$ python3 -q
>>> import numpy as np
>>> np.set_printoptions(precision=3, suppress=True, linewidth=160)
>>> rd = lambda a: np.round(a, 3) + 0
>>> E = np.load("x.npy")
>>> E
array([[3., 1., 0., 0., 0., 0., 0., 0., 0., 0., 0., 0., 0.],
       [0., 3., 1., 0., 0., 0., 0., 0., 0., 0., 0., 0., 0.],
       [0., 0., 3., 1., 0., 0., 0., 0., 0., 0., 0., 0., 0.],
       [0., 0., 0., 3., 1., 0., 0., 0., 0., 0., 0., 0., 0.],
       [0., 0., 0., 0., 3., 1., 0., 0., 0., 0., 0., 0., 0.],
       [0., 0., 0., 0., 0., 3., 1., 0., 0., 0., 0., 0., 0.],
       [0., 0., 0., 0., 0., 0., 3., 1., 0., 0., 0., 0., 0.],
       [0., 0., 0., 0., 0., 0., 0., 3., 1., 0., 0., 0., 0.],
       [0., 0., 0., 0., 0., 0., 0., 0., 3., 1., 0., 0., 0.],
       [0., 0., 0., 0., 0., 0., 0., 0., 0., 3., 1., 0., 0.],
       [0., 0., 0., 0., 0., 0., 0., 0., 0., 0., 3., 1., 0.],
       [0., 0., 0., 0., 0., 0., 0., 0., 0., 0., 0., 3., 1.],
       [0., 0., 0., 0., 0., 0., 0., 0., 0., 0., 0., 0., 3.]])
>>> E.shape
(13, 13)
>>> rd(E.mean(axis=0))
array([0.231, 0.308, 0.308, 0.308, 0.308, 0.308, 0.308, 0.308, 0.308, 0.308, 0.308, 0.308, 0.308])
>>> E.sum(axis=0)
array([3., 4., 4., 4., 4., 4., 4., 4., 4., 4., 4., 4., 4.])
>>> u, r1 = E[10], E[2]
>>> u @ r1
np.float64(0.0)
>>> p = (u @ r1) / (u @ u) * u
>>> np.linalg.matrix_rank(np.outer(u, r1))
np.int64(1)
>>> r1 - p
array([0., 0., 3., 1., 0., 0., 0., 0., 0., 0., 0., 0., 0.])
>>> p
array([0., 0., 0., 0., 0., 0., 0., 0., 0., 0., 0., 0., 0.])
>>> left, sig, VT = np.linalg.svd(E, full_matrices=False)
>>> rd(sig / sig[0])
array([1.   , 0.985, 0.961, 0.929, 0.888, 0.841, 0.789, 0.733, 0.677, 0.623, 0.575, 0.536, 0.511])
>>> rd(np.cumsum(sig ** 2) / np.sum(sig ** 2))
array([0.123, 0.242, 0.356, 0.462, 0.558, 0.645, 0.722, 0.788, 0.844, 0.892, 0.933, 0.968, 1.   ])
>>> np.allclose(left * sig @ VT, E)
True
>>> rd(np.abs(np.linalg.eigvals(E)).max())
np.float64(3.0)
>>> np.trace(E)
np.float64(39.0)
>>> E.inv()
Traceback (most recent call last):
  File "<python-input-20>", line 1, in <module>
    E.inv()
    ^^^^^
AttributeError: 'numpy.ndarray' object has no attribute 'inv'
>>> m1 = np.array([[0, 2, 0, 2, 0, 1, 1, 0, 1, 0, 0, 1, 2, 0],
...     [1, 1, 2, 1, 2, 2, 2, 1, 2, 2, 2, 2, 2, 0],
...     [2, 0, 1, 1, 0, 2, 0, 1, 2, 1, 2, 1, 2, 1],
...     [0, 2, 0, 1, 0, 2, 1, 1, 0, 1, 2, 1, 2, 0],
...     [1, 0, 2, 2, 2, 1, 1, 2, 1, 2, 1, 1, 1, 1],
...     [0, 1, 2, 1, 2, 2, 1, 0, 1, 0, 0, 1, 0, 1],
...     [2, 2, 1, 1, 1, 1, 0, 2, 2, 0, 2, 0, 1, 1],
...     [1, 0, 0, 0, 1, 2, 1, 0, 1, 2, 1, 2, 0, 1],
...     [0, 1, 2, 1, 2, 2, 2, 0, 2, 2, 1, 0, 2, 1],
...     [0, 1, 0, 0, 0, 0, 1, 2, 1, 0, 0, 0, 0, 2],
...     [0, 1, 0, 1, 0, 1, 1, 0, 1, 0, 0, 1, 2, 2],
...     [0, 2, 0, 1, 2, 0, 0, 1, 2, 2, 0, 0, 2, 2],
...     [2, 2, 1, 1, 0, 1, 0, 2, 2, 2, 1, 1, 0, 0],
...     [0, 0, 2, 1, 2, 1, 1, 2, 2, 0, 2, 2, 2, 0]])
>>> m1
array([[0, 2, 0, 2, 0, 1, 1, 0, 1, 0, 0, 1, 2, 0],
       [1, 1, 2, 1, 2, 2, 2, 1, 2, 2, 2, 2, 2, 0],
       [2, 0, 1, 1, 0, 2, 0, 1, 2, 1, 2, 1, 2, 1],
       [0, 2, 0, 1, 0, 2, 1, 1, 0, 1, 2, 1, 2, 0],
       [1, 0, 2, 2, 2, 1, 1, 2, 1, 2, 1, 1, 1, 1],
       [0, 1, 2, 1, 2, 2, 1, 0, 1, 0, 0, 1, 0, 1],
       [2, 2, 1, 1, 1, 1, 0, 2, 2, 0, 2, 0, 1, 1],
       [1, 0, 0, 0, 1, 2, 1, 0, 1, 2, 1, 2, 0, 1],
       [0, 1, 2, 1, 2, 2, 2, 0, 2, 2, 1, 0, 2, 1],
       [0, 1, 0, 0, 0, 0, 1, 2, 1, 0, 0, 0, 0, 2],
       [0, 1, 0, 1, 0, 1, 1, 0, 1, 0, 0, 1, 2, 2],
       [0, 2, 0, 1, 2, 0, 0, 1, 2, 2, 0, 0, 2, 2],
       [2, 2, 1, 1, 0, 1, 0, 2, 2, 2, 1, 1, 0, 0],
       [0, 0, 2, 1, 2, 1, 1, 2, 2, 0, 2, 2, 2, 0]])
>>> rd(np.abs(np.linalg.eigvals(m1)).max())
np.float64(14.448)
>>> np.allclose(m1 @ m1.T, m1.T @ m1)
False
>>> np.trace(m1)
np.int64(9)
>>> rng = np.random.default_rng(67)
>>> lab = rng.permutation(14)
>>> lab
array([ 9,  2,  6,  5, 10, 12, 13,  3,  7, 11,  0,  4,  1,  8])
>>> Y = m1[lab][:, lab]
>>> rd(np.sort(np.abs(np.linalg.eigvals(Y))))
array([ 0.865,  0.865,  1.241,  1.241,  1.58 ,  1.873,  1.873,  2.125,  2.399,  2.399,  3.193,  3.193,  3.485, 14.448])
>>> x0 = np.array([3, 1, -2, 2, 0, 2, -2, -3, 3, 1, 1, -3, 3, -2])
>>> target = m1 @ x0
>>> c, lr = np.zeros(14), 1 / np.linalg.norm(m1, 2) ** 2
>>> for i in range(250):
...     c -= lr * m1.T @ (m1 @ c - target)
...     if i % 50 == 0: print(i, round(np.linalg.norm(m1 @ c - target), 3))
... 
0 21.438
50 4.188
100 1.661
150 1.248
200 1.125
>>> rd(np.linalg.cond(m1))
np.float64(98.748)
>>> lab = rng.permutation(14)
>>> Y = m1[:, lab] * rng.choice([-1, 1], 14)
>>> Y
array([[ 0,  0,  1, -2,  2, -2, -1,  0, -1,  0,  0, -1,  0,  0],
       [-1, -2,  2, -1,  1, -2, -2, -2, -2,  1,  0, -2,  2, -2],
       [-2, -1,  2,  0,  1, -2,  0, -2, -2,  1,  1, -1,  1,  0],
       [ 0,  0,  2, -2,  1, -2, -1, -2,  0,  1,  0, -1,  1,  0],
       [-1, -2,  1,  0,  2, -1, -1, -1, -1,  2,  1, -1,  2, -2],
       [ 0, -2,  2, -1,  1,  0, -1,  0, -1,  0,  1, -1,  0, -2],
       [-2, -1,  1, -2,  1, -1,  0, -2, -2,  2,  1,  0,  0, -1],
       [-1,  0,  2,  0,  0,  0, -1, -1, -1,  0,  1, -2,  2, -1],
       [ 0, -2,  2, -1,  1, -2, -2, -1, -2,  0,  1,  0,  2, -2],
       [ 0,  0,  0, -1,  0,  0, -1,  0, -1,  2,  2,  0,  0,  0],
       [ 0,  0,  1, -1,  1, -2, -1,  0, -1,  0,  2, -1,  0,  0],
       [ 0,  0,  0, -2,  1, -2,  0,  0, -2,  1,  2,  0,  2, -2],
       [-2, -1,  1, -2,  1,  0,  0, -1, -2,  2,  0, -1,  2,  0],
       [ 0, -2,  1,  0,  1, -2, -1, -2, -2,  2,  0, -2,  0, -2]])
>>> left, _, VT = np.linalg.svd(m1.T @ Y)
>>> lab
array([ 0,  2,  5,  1,  3, 12,  6, 10,  8,  7, 13, 11,  9,  4])
>>> rd(np.linalg.norm(m1, 1)), rd(np.linalg.norm(m1, np.inf))
(np.float64(20.0), np.float64(22.0))
>>> rd(np.linalg.norm(m1[2], 1)), rd(np.linalg.norm(m1[2], np.inf))
(np.float64(16.0), np.float64(2.0))
>>> rd(np.linalg.norm(m1, "nuc"))
np.float64(47.096)
>>> W0 = np.load("case1.npy")
>>> W0
array([[3, 0, 0, 0, 0, 0, 0, 0, 0, 0, 0, 0],
       [0, 2, 0, 0, 0, 0, 0, 0, 0, 0, 0, 0],
       [3, 0, 0, 0, 0, 0, 0, 0, 0, 0, 0, 0],
       [1, 3, 3, 0, 0, 0, 0, 0, 0, 0, 0, 0],
       [1, 1, 0, 3, 1, 0, 0, 0, 0, 0, 0, 0],
       [3, 2, 2, 3, 2, 3, 0, 0, 0, 0, 0, 0],
       [3, 0, 3, 2, 0, 2, 3, 0, 0, 0, 0, 0],
       [0, 3, 0, 0, 1, 0, 1, 3, 0, 0, 0, 0],
       [3, 1, 0, 3, 2, 0, 2, 1, 2, 0, 0, 0],
       [2, 1, 3, 1, 2, 0, 2, 0, 3, 3, 0, 0],
       [2, 1, 0, 3, 1, 1, 1, 2, 1, 2, 3, 0],
       [3, 2, 0, 2, 1, 3, 2, 3, 1, 0, 2, 1]])
>>> def softmax(z):
...     e = np.exp(z - z.max(axis=-1, keepdims=True))
...     return e / e.sum(axis=-1, keepdims=True)
... 
>>> rd(softmax(10 * W0[3]))
array([0. , 0.5, 0.5, 0. , 0. , 0. , 0. , 0. , 0. , 0. , 0. , 0. ])
>>> S = W0 @ W0.T / np.sqrt(12)
>>> rd(softmax(S)[3] @ W0)
array([1.67 , 2.243, 2.502, 0.909, 0.682, 0.737, 0.582, 0.208, 0.438, 0.393, 0.087, 0.029])
>>> np.linalg.cond(W0) > 100
np.True_
>>> np.linalg.matrix_rank(W0, rtol=0.1)
np.int64(8)
>>> Y = W0 / np.linalg.norm(W0, axis=1, keepdims=True)
>>> C2 = Y @ Y.T
>>> rd(C2[2])
array([1.   , 0.   , 1.   , 0.229, 0.289, 0.48 , 0.507, 0.   , 0.53 , 0.312, 0.338, 0.442])
>>> rd(np.linalg.norm(Y, axis=1))
array([1., 1., 1., 1., 1., 1., 1., 1., 1., 1., 1., 1.])
>>> (C2 - 2 * np.eye(12)).round(6).argmax(axis=1)
array([ 2,  3,  0,  1,  8,  4,  5,  1,  4,  8, 11, 10])
>>> np.argwhere(np.triu(np.abs(C2) > 0.95, 1))
array([[0, 2]])
>>> (np.abs(C2) > 0.9).astype(int)
array([[1, 0, 1, 0, 0, 0, 0, 0, 0, 0, 0, 0],
       [0, 1, 0, 0, 0, 0, 0, 0, 0, 0, 0, 0],
       [1, 0, 1, 0, 0, 0, 0, 0, 0, 0, 0, 0],
       [0, 0, 0, 1, 0, 0, 0, 0, 0, 0, 0, 0],
       [0, 0, 0, 0, 1, 0, 0, 0, 0, 0, 0, 0],
       [0, 0, 0, 0, 0, 1, 0, 0, 0, 0, 0, 0],
       [0, 0, 0, 0, 0, 0, 1, 0, 0, 0, 0, 0],
       [0, 0, 0, 0, 0, 0, 0, 1, 0, 0, 0, 0],
       [0, 0, 0, 0, 0, 0, 0, 0, 1, 0, 0, 0],
       [0, 0, 0, 0, 0, 0, 0, 0, 0, 1, 0, 0],
       [0, 0, 0, 0, 0, 0, 0, 0, 0, 0, 1, 0],
       [0, 0, 0, 0, 0, 0, 0, 0, 0, 0, 0, 1]])
>>> C2 = W0.T @ W0
>>> (W0 @ W0.T).shape
(12, 12)
>>> C2
array([[64, 23, 24, 41, 22, 26, 27, 16, 17, 10, 12,  3],
       [23, 34, 16, 20, 15, 13, 12, 18,  8,  5,  7,  2],
       [24, 16, 31, 15, 10, 12, 15,  0,  9,  9,  0,  0],
       [41, 20, 15, 45, 22, 22, 21, 15, 14,  9, 13,  2],
       [22, 15, 10, 22, 16, 10, 12, 10, 12,  8,  5,  1],
       [26, 13, 12, 22, 10, 23, 13, 11,  4,  2,  9,  3],
       [27, 12, 15, 21, 12, 13, 23, 13, 13,  8,  7,  2],
       [16, 18,  0, 15, 10, 11, 13, 23,  7,  4, 12,  3],
       [17,  8,  9, 14, 12,  4, 13,  7, 15, 11,  5,  1],
       [10,  5,  9,  9,  8,  2,  8,  4, 11, 13,  6,  0],
       [12,  7,  0, 13,  5,  9,  7, 12,  5,  6, 13,  2],
       [ 3,  2,  0,  2,  1,  3,  2,  3,  1,  0,  2,  1]])
>>> np.allclose(C2, C2.T)
True
>>> np.linalg.matrix_rank(C2)
np.int64(11)
>>> rd(np.linalg.svd(W0, compute_uv=False) ** 2)
array([178.209,  33.12 ,  25.831,  22.7  ,  13.892,  11.913,   8.444,   4.485,   1.583,   0.632,   0.192,   0.   ])
>>> np.diag(C2)
array([64, 34, 31, 45, 16, 23, 23, 23, 15, 13, 13,  1])
